% python3 -q
>>> import numpy as np
>>> np.set_printoptions(precision=3, suppress=True, linewidth=120)
>>> rd = lambda a: np.round(a, 3) + 0
>>> rng = np.random.default_rng(394)
>>> lab = rng.integers(0, 3, 5)
>>> W0 = np.triu((lab[:, None] == lab) & (rng.random((5, 5)) < 0.8), 1).astype(int)
>>> W0 += W0.T
>>> W0
array([[0, 0, 0, 1, 0],
       [0, 0, 0, 0, 0],
       [0, 0, 0, 0, 1],
       [1, 0, 0, 0, 0],
       [0, 0, 1, 0, 0]])
>>> [round(float(np.linalg.det(W0[:i, :i])), 2) + 0 for i in range(1, 6)]
[0.0, 0.0, 0.0, 0.0, 0.0]
>>> vals, vecs = np.linalg.eigvalsh(W0)
Traceback (most recent call last):
  File "<python-input-9>", line 1, in <module>
    vals, vecs = np.linalg.eigvalsh(W0)
    ^^^^^^^^^^
ValueError: too many values to unpack (expected 2)
>>> vals, vecs = np.linalg.eigh(W0)
>>> rd(vecs.T @ vecs)
array([[1., 0., 0., 0., 0.],
       [0., 1., 0., 0., 0.],
       [0., 0., 1., 0., 0.],
       [0., 0., 0., 1., 0.],
       [0., 0., 0., 0., 1.]])
>>> rd(vecs.T @ W0 @ vecs)
array([[-1.,  0.,  0.,  0.,  0.],
       [ 0., -1.,  0.,  0.,  0.],
       [ 0.,  0.,  0.,  0.,  0.],
       [ 0.,  0.,  0.,  1.,  0.],
       [ 0.,  0.,  0.,  0.,  1.]])
>>> vals.sum(), np.trace(W0)
(np.float64(0.0), np.int64(0))
>>> vals
array([-1., -1.,  0.,  1.,  1.])
>>> (vals > 1e-8).sum(), (vals < -1e-8).sum()
(np.int64(2), np.int64(2))
>>> np.unique(vals.round(6) + 0, return_counts=True)[1]
array([2, 1, 2])
>>> rd(vecs @ np.diag(vals) @ vecs.T)
array([[0., 0., 0., 1., 0.],
       [0., 0., 0., 0., 0.],
       [0., 0., 0., 0., 1.],
       [1., 0., 0., 0., 0.],
       [0., 0., 1., 0., 0.]])
>>> rd(np.linalg.eigvalsh(W0 @ W0))
array([0., 1., 1., 1., 1.])
>>> vals, vecs = np.linalg.eigh(W0)
>>> vec = np.array([1, 2, 0, 2, 2])
>>> vec @ W0 @ vec
np.int64(4)
>>> rd(vecs * np.abs(vals) @ vecs.T)
array([[1., 0., 0., 0., 0.],
       [0., 0., 0., 0., 0.],
       [0., 0., 1., 0., 0.],
       [0., 0., 0., 1., 0.],
       [0., 0., 0., 0., 1.]])
>>> np.abs(W0).sum(axis=1).max(), np.abs(vals).max()
(np.int64(1), np.float64(1.0))
